$ python3 -q
>>> import numpy as np
>>> import numpy.linalg as la
>>> np.set_printoptions(precision=2, suppress=True, linewidth=200)
>>> f = np.array([0, -1, 4, -2, -1, -2])
>>> M = np.array([np.roll(f, i) for i in range(6)])
>>> M
array([[ 0, -1,  4, -2, -1, -2],
       [-2,  0, -1,  4, -2, -1],
       [-1, -2,  0, -1,  4, -2],
       [-2, -1, -2,  0, -1,  4],
       [ 4, -2, -1, -2,  0, -1],
       [-1,  4, -2, -1, -2,  0]])
>>> M @ np.ones(6)
array([-2., -2., -2., -2., -2., -2.])
>>> print((M @ M)[0])
[  0 -12  10  -4  24 -14]
>>> np.allclose(M @ M.T, M.T @ M)
True
>>> np.sort(np.abs(np.fft.fft(M[0]))), np.sort(la.svd(M, compute_uv=False))
(array([2.  , 4.  , 4.  , 5.29, 5.29, 8.  ]), array([2.  , 4.  , 4.  , 5.29, 5.29, 8.  ]))
>>> x0 = np.array([3, 2, 3, 1, 3, 0])
>>> rhs = M @ x0
>>> c, lr = np.zeros(6), 1 / la.norm(M, 2) ** 2
>>> for i in range(150):
...     c -= lr * M.T @ (M @ c - rhs)
...     if i % 50 == 0: print(i, round(la.norm(M @ c - rhs), 2))
... 
0 10.11
50 0.36
100 0.01
>>> c.round(2) + 0
array([3., 2., 3., 1., 3., 0.])
>>> print(round(la.cond(M), 2))
4.0
>>> print(round(la.det(M), 2))
-7168.0
>>> round(np.abs(la.eigvals(M)).max(), 2)
np.float64(8.0)
>>> arr = np.load("data.npy")
>>> arr
array([[1.  , 0.5 , 0.25, 0.12, 0.06, 0.03, 0.02],
       [0.5 , 1.  , 0.5 , 0.25, 0.12, 0.06, 0.03],
       [0.25, 0.5 , 1.  , 0.5 , 0.25, 0.12, 0.06],
       [0.12, 0.25, 0.5 , 1.  , 0.5 , 0.25, 0.12],
       [0.06, 0.12, 0.25, 0.5 , 1.  , 0.5 , 0.25],
       [0.03, 0.06, 0.12, 0.25, 0.5 , 1.  , 0.5 ],
       [0.02, 0.03, 0.06, 0.12, 0.25, 0.5 , 1.  ]])
>>> x0 = np.ones(7)
>>> for _ in range(6):
...     x0 = arr @ x0
...     x0 /= la.norm(x0)
...     print(round(x0 @ arr @ x0, 2))
... 
2.48
2.48
2.49
2.49
2.49
2.49
>>> x0
array([0.26, 0.37, 0.44, 0.46, 0.44, 0.37, 0.26])
>>> np.round(la.eigvalsh(arr)[-1], 2)
np.float64(2.49)
>>> cent = np.array([[7, 8, 4, 0, 1, 9, 5, 8, 8, 1],
...     [6, 0, 3, 8, 0, 7, 3, 5, 7, 1],
...     [4, 1, 8, 8, 2, 4, 3, 1, 6, 3],
...     [9, 7, 3, 9, 8, 2, 6, 8, 6, 5],
...     [4, 1, 4, 1, 0, 6, 7, 4, 6, 3],
...     [4, 2, 1, 3, 9, 7, 0, 2, 9, 2],
...     [7, 7, 0, 2, 4, 0, 9, 7, 5, 3],
...     [5, 8, 2, 8, 7, 8, 0, 7, 3, 1],
...     [2, 4, 3, 5, 4, 2, 7, 5, 7, 3],
...     [2, 1, 5, 3, 7, 2, 5, 1, 0, 0]])
>>> rng = np.random.default_rng(763435)
>>> X = (rng.random((38, 10)) < 0.25) @ cent
>>> X
array([[ 8,  3,  9, 11, 11, 11,  3,  3, 15,  5],
       [ 0,  0,  0,  0,  0,  0,  0,  0,  0,  0],
       [15,  9, 16, 20, 17,  8, 14, 10, 12,  8],
       [18,  7, 23, 25, 13, 21, 25, 16, 26, 10],
       [15, 12, 10, 13,  5, 18, 15, 18, 22,  5],
       [21, 22,  5, 19, 19, 10, 15, 22, 14,  9],
       [ 4,  1,  4,  1,  0,  6,  7,  4,  6,  3],
       [18, 15,  8, 14, 19,  4, 20, 16, 11,  8],
       [ 4,  2,  1,  3,  9,  7,  0,  2,  9,  2],
       [ 6,  0,  3,  8,  0,  7,  3,  5,  7,  1],
       [13,  9, 13, 13, 13,  6, 17,  9, 11,  6],
       [18, 16,  9, 18, 15, 16, 13, 19, 15,  9],
       [10,  6, 15, 14,  6, 12, 17, 10, 19,  9],
       [ 5,  8,  2,  8,  7,  8,  0,  7,  3,  1],
       [18, 20, 12, 10, 16, 13, 26, 21, 20,  7],
       [ 7,  7,  0,  2,  4,  0,  9,  7,  5,  3],
       [18, 19, 12, 14, 24, 26, 10, 18, 20,  4],
       [13,  8,  7, 10,  8,  8, 13, 12, 12,  8],
       [ 4,  5,  8,  8, 11,  4, 12,  6,  7,  3],
       [16, 15,  7,  9,  9, 11, 11, 16, 14,  6],
       [13, 11, 11, 19, 18, 19,  3, 10, 18,  6],
       [ 4,  1,  4,  1,  0,  6,  7,  4,  6,  3],
       [11,  9,  8,  1,  1, 15, 12, 12, 14,  4],
       [ 4,  2,  1,  3,  9,  7,  0,  2,  9,  2],
       [17,  9, 15, 18, 10, 12, 16, 13, 18, 11],
       [15, 14, 16,  9, 12, 19, 24, 18, 21,  7],
       [ 0,  0,  0,  0,  0,  0,  0,  0,  0,  0],
       [ 0,  0,  0,  0,  0,  0,  0,  0,  0,  0],
       [ 0,  0,  0,  0,  0,  0,  0,  0,  0,  0],
       [ 2,  1,  5,  3,  7,  2,  5,  1,  0,  0],
       [14, 15,  5, 17, 15, 10,  6, 15,  9,  6],
       [ 9,  7,  3,  9,  8,  2,  6,  8,  6,  5],
       [ 9,  9,  6,  9,  7, 14,  7, 11,  9,  4],
       [26, 19, 14, 27, 23, 13, 30, 26, 25, 12],
       [ 8,  2, 12,  9,  2, 10, 10,  5, 12,  6],
       [11,  8,  8, 10,  6,  4, 12,  8, 11,  6],
       [16, 16,  9,  5, 12, 11, 19, 16, 13,  4],
       [18, 18,  6, 16, 16,  4, 22, 20, 18, 11]])
>>> hat = X @ la.solve(X.T @ X, X.T)
>>> hat @ X[:, 7]
array([ 3.,  0., 10., 16., 18., 22.,  4., 16.,  2.,  5.,  9., 19., 10.,  7., 21.,  7., 18., 12.,  6., 16., 10.,  4., 12.,  2., 13., 18.,  0.,  0.,  0.,  1., 15.,  8., 11., 26.,  5.,  8., 16., 20.])
>>> np.round(la.eigvalsh(hat), 2) + 0
array([0., 0., 0., 0., 0., 0., 0., 0., 0., 0., 0., 0., 0., 0., 0., 0., 0., 0., 0., 0., 0., 0., 0., 0., 0., 0., 0., 0., 1., 1., 1., 1., 1., 1., 1., 1., 1., 1.])
>>> print(np.allclose(hat @ hat, hat))
True
>>> Xc = X - X.mean(axis=0)
>>> V = la.svd(Xc)[2][:1]
>>> A2 = Xc - Xc @ V.T @ V
>>> print(round(float(la.norm(A2) / la.norm(Xc)), 2))
0.5
>>> A2.std(axis=0)
array([1.54, 3.29, 3.37, 3.66, 3.92, 4.44, 4.19, 2.39, 2.9 , 1.61])
>>> np.diag(V.T @ V)
array([0.13, 0.1 , 0.06, 0.12, 0.09, 0.06, 0.15, 0.14, 0.13, 0.03])
